% python3 -q
>>> import numpy as np
>>> from numpy import linalg as LA
>>> np.set_printoptions(suppress=True, linewidth=140)
>>> arr = np.load("a.npy")
>>> arr
array([[ 1, -2,  4, -8],
       [ 1, -1,  1, -1],
       [ 1,  0,  0,  0],
       [ 1,  1,  1,  1]])
>>> left, sv, VT = LA.svd(arr, full_matrices=False)
>>> np.abs(left[:, 0]).round(6).argmax()
np.int64(0)
>>> (sv > 1e-8).sum()
np.int64(4)
>>> np.round(left.T @ left, 3) + 0
array([[1., 0., 0., 0.],
       [0., 1., 0., 0.],
       [0., 0., 1., 0.],
       [0., 0., 0., 1.]])
>>> left.shape, sv.shape, VT.shape
((4, 4), (4,), (4, 4))
>>> np.round(np.cumsum(sv ** 2) / np.sum(sv ** 2), 3)
array([0.936, 0.984, 0.997, 1.   ])
>>> np.allclose(left * sv @ VT, arr)
True
>>> np.round(left.T @ arr @ VT.T, 3) + 0
array([[9.38 , 0.   , 0.   , 0.   ],
       [0.   , 2.114, 0.   , 0.   ],
       [0.   , 0.   , 1.117, 0.   ],
       [0.   , 0.   , 0.   , 0.542]])
>>> np.round(sv / sv[0], 3)
array([1.   , 0.225, 0.119, 0.058])
>>> proj = np.triu(np.array([[8, -1, -4, 8], [5, -2, 5, -7], [9, 3, 7, 3], [1, 3, 9, 6]]), 1) + np.eye(4)
>>> Y = proj @ arr @ LA.inv(proj)
>>> LA.matrix_rank(Y)
np.int64(4)
>>> Y
array([[   4.,   11.,  -28.,  130.],
       [  -1.,   -9.,   35., -168.],
       [   4.,    7.,  -16.,   68.],
       [   1.,    2.,   -5.,   22.]])
